$ python3 -q
>>> import numpy as np
>>> import numpy.linalg as la
>>> np.set_printoptions(suppress=True, linewidth=200)
>>> K = np.load("w.npy")
>>> print(K.round(2))
[[-0.22  0.33 -0.92]
 [ 0.73 -0.58 -0.38]
 [-0.65 -0.75 -0.11]]
>>> # keeps lengths
>>> r0, r1 = K[2], K[1]
>>> print(r0 @ r0)
1.0
>>> print(round(r0 @ r1, 2))
0.0
>>> p = (r0 @ r1) / (r0 @ r0) * r0
>>> print(np.round(la.norm(r0 + r1) ** 2 + la.norm(r0 - r1) ** 2, 2))
4.0
>>> print((r1 - p) @ r0)
0.0
>>> print(np.round(np.outer(r0, r1), 2))
[[-0.47  0.38  0.25]
 [-0.54  0.43  0.28]
 [-0.08  0.07  0.04]]
>>> hat = np.triu(np.array([[3, -1, 0], [-2, 1, 2], [3, 1, 1]]), 1) + np.eye(3)
>>> out = hat @ K @ la.inv(hat)
>>> print(round(float(la.det(out)), 2))
1.0
>>> print(np.round(np.trace(out), 2), round(np.trace(K), 2))
-0.91 -0.91
>>> print(np.round(hat @ K - K @ hat, 2))
[[-0.73  0.36 -0.28]
 [-1.31 -0.77  0.92]
 [ 0.   -0.65  1.5 ]]
>>> cov = K.T @ K
>>> print(np.round(la.svd(K, compute_uv=False) ** 2, 2))
[1. 1. 1.]
>>> print((K @ K.T).shape)
(3, 3)
>>> print(np.round(la.eigvalsh(cov)[::-1], 2))
[1. 1. 1.]
>>> print(np.allclose(cov, cov.T))
True
>>> print(cov.round(2) + 0)
[[1. 0. 0.]
 [0. 1. 0.]
 [0. 0. 1.]]
>>> x0 = np.array([3, 3, 3])
>>> print(np.round(K.T @ (K @ x0), 2))
[3. 3. 3.]
>>> print([p for p in range(1, 25) if np.allclose(la.matrix_power(K, p), np.eye(3))])
[]
>>> print(np.round(la.norm(x0), 2), np.round(la.norm(K @ x0), 2))
5.2 5.2
>>> print(np.round(np.abs(la.eigvals(K)), 2))
[1. 1. 1.]
>>> X = np.load("layer17.npy")
>>> print(X)
[[5. 1. 0.]
 [0. 5. 1.]
 [0. 0. 5.]]
>>> # triangular
>>> rng = np.random.default_rng(53874)
>>> idx = rng.permutation(3)
>>> out = X[:, idx] * rng.choice([-1, 1], 3)
>>> print(out)
[[1. 0. 5.]
 [5. 1. 0.]
 [0. 5. 0.]]
>>> left, _, Vt = la.svd(X.T @ out)
>>> print(np.round(la.lstsq(X, out)[0], 2) + 0)
[[0. 0. 1.]
 [1. 0. 0.]
 [0. 1. 0.]]
>>> print(idx)
[1 2 0]
>>> W0 = np.load("mat.npy")
>>> print(W0)
[[1.   0.9  0.81]
 [0.9  1.   0.9 ]
 [0.81 0.9  1.  ]]
>>> evals, V = la.eigh(W0)
>>> x0 = np.array([-2, 3, 3])
>>> print(np.round(V * np.sqrt(evals) @ V.T, 2))
[[0.8  0.47 0.37]
 [0.47 0.75 0.47]
 [0.37 0.47 0.8 ]]
>>> print(np.round(la.eigvalsh(W0[1:, 1:]), 2))
[0.1 1.9]
>>> print(round(float(x0 @ W0 @ x0 / (x0 @ x0)), 2), np.round(evals[0], 2), round(evals[-1], 2))
0.8 0.07 2.74
>>> evals, V = la.eig(W0)
>>> print(np.round(W0 @ V[:, 0] - evals[0] * V[:, 0], 2) + 0)
[0. 0. 0.]
>>> data = np.loadtxt("dump.csv", delimiter=",")
>>> print(data)
[[-16.  -2.]
 [  5.  31.]]
>>> x0 = np.array([5, 4])
>>> target = data @ x0
>>> print(target)
[-88. 149.]
>>> print(np.round(la.solve(data, target + data[:, 0]), 2))
[6. 4.]
>>> print(np.round(la.solve(data, target), 2))
[5. 4.]
>>> print(np.round(la.solve(data, 2 * target), 2))
[10.  8.]
>>> print(np.round(la.solve(data, data[:, 1]), 2))
[-0.  1.]
>>> O, V = la.qr(data[:, :1])[0], la.qr(data[:, 1:])[0]
>>> sig = la.svd(O.T @ V, compute_uv=False)
>>> print(sig.round(2))
[0.36]
>>> print(np.round(np.degrees(np.arccos(sig.clip(0, 1))), 2))
[68.95]
>>> evals, V = la.eig(data)
>>> print(np.round(np.sort(la.eigvals(data.T)), 2))
[-15.79  30.79]
>>> print(evals.round(2))
[-15.79  30.79]
>>> print(np.round(data @ V[:, 0] - evals[0] * V[:, 0], 2) + 0)
[0. 0.]
>>> cov = data.T @ data
>>> print(cov)
[[281. 187.]
 [187. 965.]]
>>> print(np.trace(cov), (data ** 2).sum())
1246.0 1246.0
>>> print(np.diag(cov))
[281. 965.]
>>> print(np.allclose(cov @ cov.T, cov.T @ cov))
True
>>> print(np.allclose(cov, cov.T))
True
>>> print(cov @ cov)
[[113930. 233002.]
 [233002. 966194.]]
>>> print(np.trace(cov))
1246.0
>>> J = np.loadtxt("test8.csv", delimiter=",")
>>> print(J)
[[4. 6. 3. 7.]
 [1. 3. 0. 4.]
 [5. 7. 4. 8.]
 [2. 4. 1. 5.]]
>>> # rows and columns are dependent
>>> r0, r1 = J[1], J[2]
>>> print(r0 @ r0)
26.0
>>> print(r0 @ r1)
58.0
>>> p = (r0 @ r1) / (r0 @ r0) * r0
>>> print(np.outer(r0, r1))
[[ 5.  7.  4.  8.]
 [15. 21. 12. 24.]
 [ 0.  0.  0.  0.]
 [20. 28. 16. 32.]]
>>> print(np.round((r1 - p) @ r0, 2))
-0.0
>>> print(np.round(la.norm(r0 + r1) ** 2 + la.norm(r0 - r1) ** 2, 2))
360.0
>>> hat = np.triu(np.array([[1, 0, -1, 1], [0, 0, -2, 2], [0, 3, 3, 2], [-2, -1, -1, 3]]), 1) + np.eye(4)
>>> out = hat @ J @ la.inv(hat)
>>> print(la.matrix_rank(out))
2
>>> idx = rng.permutation(4)
>>> print(idx)
[2 3 0 1]
>>> out = J[idx][:, idx]
>>> print(out)
[[4. 8. 5. 7.]
 [1. 5. 2. 4.]
 [3. 7. 4. 6.]
 [0. 4. 1. 3.]]
>>> print(np.round(np.sort(np.abs(la.eigvals(out))), 2) + 0)
[ 0.    0.    2.71 13.29]
>>> arr = np.load("x.npy")
>>> print(arr.round(2))
[[ 0.5   0.    0.87]
 [ 0.    1.    0.  ]
 [-0.87  0.    0.5 ]]
>>> cov = arr.T @ arr
>>> print(cov.round(2) + 0)
[[1. 0. 0.]
 [0. 1. 0.]
 [0. 0. 1.]]
>>> print((arr @ arr.T).shape)
(3, 3)
>>> print(np.trace(cov), (arr ** 2).sum())
3.0 3.0
>>> t = np.radians(45)
>>> R = np.eye(3)
>>> R[2, 2] = R[0, 0] = np.cos(t)
>>> R[2, 0], R[0, 2] = -np.sin(t), np.sin(t)
>>> print(R.round(2))
[[ 0.71  0.    0.71]
 [ 0.    1.    0.  ]
 [-0.71  0.    0.71]]
>>> out = arr @ R.T
>>> print(np.allclose(la.norm(arr, axis=1), la.norm(out, axis=1)))
True
>>> r0 = np.array([4, 0, 2])
>>> out = R + np.outer(r0, np.eye(3)[0])
>>> print(round(float(la.det(out) / la.det(R)), 2), round(float(1 + la.solve(R, r0)[0]), 2))
2.41 2.41
>>> print(la.matrix_rank(out - R))
1
>>> M = np.loadtxt("m.csv", delimiter=",")
>>> print(M)
[[0.5  0.5  0.   0.  ]
 [0.   1.   0.   0.  ]
 [0.   0.   1.   0.  ]
 [0.   0.25 0.25 0.5 ]]
>>> # rows sum to 1
>>> O, R = la.qr(M)
>>> print(O.round(2))
[[ 1.    0.    0.    0.  ]
 [-0.   -0.97  0.06 -0.24]
 [-0.   -0.   -0.97 -0.24]
 [-0.   -0.24 -0.23  0.94]]
>>> print(np.round(O @ R, 2) + 0)
[[0.5  0.5  0.   0.  ]
 [0.   1.   0.   0.  ]
 [0.   0.   1.   0.  ]
 [0.   0.25 0.25 0.5 ]]
>>> print(O.shape, R.shape)
(4, 4) (4, 4)
>>> print(abs(R[0, 0]), np.round(la.norm(M[:, 0]), 2))
0.5 0.5
